In [1]: import numpy as np

In [2]: import numpy.linalg as la

In [3]: np.set_printoptions(precision=2, suppress=True, linewidth=200)

In [4]: tidy = lambda a: np.round(a, 2) + 0

In [5]: E = np.load("out0.npy")

In [6]: E
Out[6]: 
array([[ 23,   1,   2, -11,  11],
       [  1,   9,   1,   3,   3],
       [  2,   1,  10,   2,   8],
       [-11,   3,   2,  12,   0],
       [ 11,   3,   8,   0,  12]])

In [7]: np.einsum("ij,ji->", E, E)
Out[7]: np.int64(1666)

In [8]: tidy(la.det(2 * E)), tidy(la.det(E))
Out[8]: (np.float64(0.0), np.float64(0.0))

In [9]: tidy(la.eigvals(E).sum().real)
Out[9]: np.float64(66.0)

In [10]: tidy(np.poly(E))
Out[10]: array([    1.,   -66.,  1345., -9577., 19286.,     0.])

In [11]: out = np.array([[-1, 2], [-1, 2], [0, 2], [2, 1], [1, -2]])

In [12]: la.matrix_rank(np.vstack([E, out.T]))
Out[12]: np.int64(5)

In [13]: np.vstack([E, out.T]).shape
Out[13]: (7, 5)

In [14]: la.matrix_rank(E @ out)
Out[14]: np.int64(2)

In [15]: np.einsum("ik,kj->ij", E, out)
Out[15]: 
array([[-35,  19],
       [ -1,  19],
       [  9,  12],
       [ 32,   0],
       [ -2,  20]])

In [16]: E @ out
Out[16]: 
array([[-35,  19],
       [ -1,  19],
       [  9,  12],
       [ 32,   0],
       [ -2,  20]])

In [17]: rk = la.matrix_rank(E)

In [18]: rk
Out[18]: np.int64(4)

In [19]: ns = la.svd(E)[2][rk:].T

In [20]: [int(la.matrix_rank(E[:i])) for i in range(1, len(E) + 1)]
Out[20]: [1, 2, 3, 4, 4]

In [21]: ns.shape
Out[21]: (5, 1)

In [22]: la.matrix_rank(E.T @ E), la.matrix_rank(E @ E.T)
Out[22]: (np.int64(4), np.int64(4))

In [23]: tidy(E @ ns)
Out[23]: 
array([[0.],
       [0.],
       [0.],
       [0.],
       [0.]])

In [24]: np.allclose(E @ ns, 0)
Out[24]: True

In [25]: tidy(ns[:, 0] / ns[np.abs(ns[:, 0]).round(6).argmax(), 0])
Out[25]: array([-0.68, -0.02, -0.56, -0.53,  1.  ])

In [26]: np.abs(np.diag(la.qr(E)[1])) > 1e-9
Out[26]: array([ True,  True,  True,  True, False])

In [27]: la.lstsq(E[:-1].T, E[-1])[2]
Out[27]: np.int32(4)

In [28]: np.unique(E.round(6), axis=0).shape
Out[28]: (5, 5)

In [29]: U, sigma, vt = la.svd(E)

In [30]: vecs = vt[:(sigma > 1e-8).sum()]

In [31]: rng = np.random.default_rng(3967)

In [32]: vec = E[1] + -1 * E[4] + rng.integers(2) * np.eye(5)[1]

In [33]: vec
Out[33]: array([-10.,   7.,  -7.,   3.,  -9.])

In [34]: tidy(vecs.T @ vecs)
Out[34]: 
array([[ 0.77, -0.01, -0.18, -0.17,  0.33],
       [-0.01,  1.  , -0.01, -0.01,  0.01],
       [-0.18, -0.01,  0.85, -0.14,  0.27],
       [-0.17, -0.01, -0.14,  0.87,  0.26],
       [ 0.33,  0.01,  0.27,  0.26,  0.51]])

In [35]: tidy(np.diag(vecs.T @ vecs))
Out[35]: array([0.77, 1.  , 0.85, 0.87, 0.51])

In [36]: np.allclose(vecs.T @ vecs @ vec, vec)
Out[36]: False

In [37]: tidy(la.norm(vec - vecs.T @ vecs @ vec))
Out[37]: np.float64(0.01)

In [38]: feats = np.load("run2.npy")

In [39]: feats
Out[39]: 
array([[-1, -2,  3, -2,  5],
       [ 4, -5,  2,  4,  5],
       [ 5, -4, -5, -4, -4],
       [ 5,  1,  4,  0,  5],
       [-1, -5,  3, -5,  5]])

In [40]: ev, vecs = la.eigh(E)

In [41]: vec = np.array([0, 1, 2, 2, 1])

In [42]: tidy(la.eigvalsh(E[1:, 1:]))
Out[42]: array([ 2.2 ,  7.53, 12.88, 20.38])

In [43]: tidy(vecs * np.maximum(ev, 0) @ vecs.T)
Out[43]: 
array([[ 23.,   1.,   2., -11.,  11.],
       [  1.,   9.,   1.,   3.,   3.],
       [  2.,   1.,  10.,   2.,   8.],
       [-11.,   3.,   2.,  12.,   0.],
       [ 11.,   3.,   8.,   0.,  12.]])

In [44]: (np.sign(vecs[:, -1].round(6)) == np.sign(vecs[0, -1].round(6))).astype(int)
Out[44]: array([1, 1, 1, 0, 1])

In [45]: np.abs(E).sum(axis=1).max(), tidy(np.abs(ev).max())
Out[45]: (np.int64(48), np.float64(34.8))

In [46]: vec @ E @ vec / (vec @ vec), tidy(ev[0]), tidy(ev[-1])
Out[46]: (np.float64(17.9), np.float64(0.0), np.float64(34.8))

In [47]: tidy(vecs * np.abs(ev) @ vecs.T)
Out[47]: 
array([[ 23.,   1.,   2., -11.,  11.],
       [  1.,   9.,   1.,   3.,   3.],
       [  2.,   1.,  10.,   2.,   8.],
       [-11.,   3.,   2.,  12.,   0.],
       [ 11.,   3.,   8.,   0.,  12.]])

In [48]: idx = rng.permutation(5)

In [49]: out = feats[:, idx] * rng.choice([-1, 1], 5)

In [50]: out
Out[50]: 
array([[ 2, -1, -2, -3,  5],
       [-4,  4, -5, -2,  5],
       [ 4,  5, -4,  5, -4],
       [ 0,  5,  1, -4,  5],
       [ 5, -1, -5, -3,  5]])

In [51]: U, _, vt = la.svd(feats.T @ out)

In [52]: tidy(la.lstsq(feats, out)[0])
Out[52]: 
array([[ 0.,  1.,  0.,  0.,  0.],
       [ 0.,  0.,  1.,  0.,  0.],
       [ 0.,  0.,  0., -1.,  0.],
       [-1.,  0.,  0.,  0.,  0.],
       [ 0.,  0.,  0.,  0.,  1.]])

In [53]: la.matrix_rank(feats, rtol=0.1)
Out[53]: np.int64(4)

In [54]: tidy(la.norm(feats, 2) / la.norm(feats))
Out[54]: np.float64(0.7)

In [55]: [round(float(x), 2) for x in la.svd(feats, compute_uv=False)[:3]]
Out[55]: [13.72, 9.9, 8.17]

In [56]: np.argsort(-la.norm(feats, axis=0).round(6), kind="stable")[:3]
Out[56]: array([4, 1, 0])
